$ python3 -q
>>> import numpy as np
>>> from numpy import linalg as LA
>>> np.set_printoptions(suppress=True, linewidth=120)
>>> F = np.loadtxt("a.csv", delimiter=",")
>>> F.round(2) + 0
array([[ 0.52, -0.46, -0.17, -0.1 , -0.02],
       [-0.46,  0.56, -0.16, -0.09, -0.02],
       [-0.17, -0.16,  0.94, -0.03, -0.01],
       [-0.1 , -0.09, -0.03,  0.98,  0.  ],
       [-0.02, -0.02, -0.01,  0.  ,  1.  ]])
>>> rng = np.random.default_rng(8115)
>>> z = rng.permutation(5)
>>> z
array([4, 0, 3, 2, 1])
>>> A2 = F[z][:, z]
>>> np.allclose(A2, F)
False
>>> np.allclose(F[:-1].T @ LA.lstsq(F[:-1].T, F[-1])[0], F[-1])
True
>>> round(np.trace(LA.pinv(F) @ F), 2)
np.float64(4.0)
>>> np.unique(F.round(6), axis=0).shape
(5, 5)
>>> A2 = np.array([[-2, -2, 2], [1, 2, -3], [-3, 2, -3]])
>>> mat = np.triu(A2, 1)
>>> mat
array([[ 0, -2,  2],
       [ 0,  0, -3],
       [ 0,  0,  0]])
>>> U, sigma, Vh = LA.svd(mat)
>>> V = Vh[:(sigma > 1e-8).sum()]
>>> x = mat[2] + 5 * mat[0] + rng.integers(2) * np.eye(3)[1]
>>> x
array([ 0., -9., 10.])
>>> np.round(LA.norm(x - V.T @ V @ x), 2)
np.float64(0.0)
>>> np.allclose(V.T @ V @ x, x)
True
>>> np.round(np.diag(V.T @ V), 2)
array([0., 1., 1.])
>>> U, sigma, Vh = LA.svd(mat)
>>> np.argmax(sigma[:-1] / (sigma[1:] + 1e-6)) + 1
np.int64(2)
>>> sigma.round(2)
array([3.81, 1.57, 0.  ])
>>> A2 = U[:, :2] @ np.diag(sigma[:2]) @ Vh[:2]
>>> np.round(np.abs(mat - A2).max(), 2)
np.float64(0.0)
>>> LA.matrix_rank(mat, rtol=0.05)
np.int64(2)
>>> LA.matrix_rank(A2)
np.int64(2)
>>> round(LA.norm(mat - A2) / LA.norm(mat), 2)
np.float64(0.0)
>>> mat - mat[0]
array([[ 0,  0,  0],
       [ 0,  2, -5],
       [ 0,  2, -2]])
>>> mat.shape
(3, 3)
>>> np.round(mat.mean(axis=0), 2)
array([ 0.  , -0.67, -0.33])
>>> np.unravel_index(np.abs(mat).argmax(), mat.shape)
(np.int64(1), np.int64(2))
>>> np.abs(mat).max()
np.int64(3)
>>> mat.sum(axis=1)
array([ 0, -3,  0])
>>> np.round(LA.svd(mat, compute_uv=False), 2)
array([3.81, 1.57, 0.  ])
>>> np.round(mat @ LA.pinv(mat) @ mat, 2) + 0
array([[ 0., -2.,  2.],
       [ 0.,  0., -3.],
       [ 0.,  0.,  0.]])
>>> np.unique(mat.round(6), axis=0).shape
(3, 3)
>>> np.abs(np.diag(LA.qr(mat)[1])) > 1e-9
array([False, False, False])
>>> np.allclose(mat[:-1].T @ LA.lstsq(mat[:-1].T, mat[-1])[0], mat[-1])
True
>>> round(float(np.trace(LA.pinv(mat) @ mat)), 2)
2.0
>>> z = rng.permutation(3)
>>> z
array([0, 1, 2])
>>> A2 = mat[z][:, z]
>>> np.allclose(A2, mat)
True
>>> A2
array([[ 0, -2,  2],
       [ 0,  0, -3],
       [ 0,  0,  0]])
>>> A = np.load("sample13.npy")
>>> A
array([[ 0.,  0.,  0., -1.,  0.],
       [ 0.,  0.,  0.,  0., -1.],
       [ 0.,  0.,  0.,  0.,  0.],
       [-1.,  0.,  0.,  0.,  0.],
       [ 0., -1.,  0.,  0.,  0.]])
>>> [round(float(LA.det(A[:i, :i])), 2) + 0 for i in range(1, 6)]
[0.0, 0.0, 0.0, 0.0, 0.0]
>>> np.all(LA.eigvalsh(A) > 0)
np.False_
>>> rank = LA.matrix_rank(A)
>>> rank
np.int64(4)
>>> N = LA.svd(A)[2][rank:].T
>>> N @ N.T
array([[0., 0., 0., 0., 0.],
       [0., 0., 0., 0., 0.],
       [0., 0., 1., 0., 0.],
       [0., 0., 0., 0., 0.],
       [0., 0., 0., 0., 0.]])
>>> [int(LA.matrix_rank(A[:i])) for i in range(1, len(A) + 1)]
[1, 2, 2, 3, 4]
>>> [int(LA.matrix_rank(np.delete(A, i, axis=0))) for i in range(5)]
[3, 3, 4, 3, 3]
>>> A @ N
array([[0.],
       [0.],
       [0.],
       [0.],
       [0.]])
>>> N[:, 0] / N[np.abs(N[:, 0]).round(6).argmax(), 0]
array([0., 0., 1., 0., 0.])
>>> N.shape
(5, 1)
>>> LA.cond(A) > 100
np.True_
>>> np.argsort(-LA.norm(A, axis=0).round(6), kind="stable")[:3]
array([0, 1, 3])
>>> O, _ = LA.qr(np.array([[-1.2, 1.7, -0.6, 0.5, -0.5],
...     [0.6, -0.8, 0.3, -0.4, -0.6],
...     [0.5, -0.8, -1.5, -0.5, 0.0],
...     [-0.4, 2.3, 0.8, -0.4, 0.8],
...     [0.3, 1.7, -0.3, 3.1, 0.9]]))
>>> K = O[:, :5]
>>> K.round(2)
array([[-0.79,  0.01, -0.4 ,  0.08, -0.45],
       [ 0.4 , -0.03,  0.2 , -0.12, -0.89],
       [ 0.33,  0.03, -0.79, -0.51,  0.04],
       [-0.26, -0.63,  0.3 , -0.66,  0.06],
       [ 0.2 , -0.78, -0.29,  0.52, -0.03]])
>>> A2 = LA.inv(K)
>>> np.round(LA.det(K) * A2, 2)
array([[-0.79,  0.4 ,  0.33, -0.26,  0.2 ],
       [ 0.01, -0.03,  0.03, -0.63, -0.78],
       [-0.4 ,  0.2 , -0.79,  0.3 , -0.29],
       [ 0.08, -0.12, -0.51, -0.66,  0.52],
       [-0.45, -0.89,  0.04,  0.06, -0.03]])
>>> (np.abs(A2) > 1e-9).astype(int)
array([[1, 1, 1, 1, 1],
       [1, 1, 1, 1, 1],
       [1, 1, 1, 1, 1],
       [1, 1, 1, 1, 1],
       [1, 1, 1, 1, 1]])
>>> np.round(K @ A2, 2) + 0
array([[1., 0., 0., 0., 0.],
       [0., 1., 0., 0., 0.],
       [0., 0., 1., 0., 0.],
       [0., 0., 0., 1., 0.],
       [0., 0., 0., 0., 1.]])
>>> A2.round(2)
array([[-0.79,  0.4 ,  0.33, -0.26,  0.2 ],
       [ 0.01, -0.03,  0.03, -0.63, -0.78],
       [-0.4 ,  0.2 , -0.79,  0.3 , -0.29],
       [ 0.08, -0.12, -0.51, -0.66,  0.52],
       [-0.45, -0.89,  0.04,  0.06, -0.03]])
>>> np.round(LA.cond(K), 2)
np.float64(1.0)
>>> round(LA.det(K) * LA.det(A2), 2)
np.float64(1.0)
>>> np.allclose(A2, K.T)
True
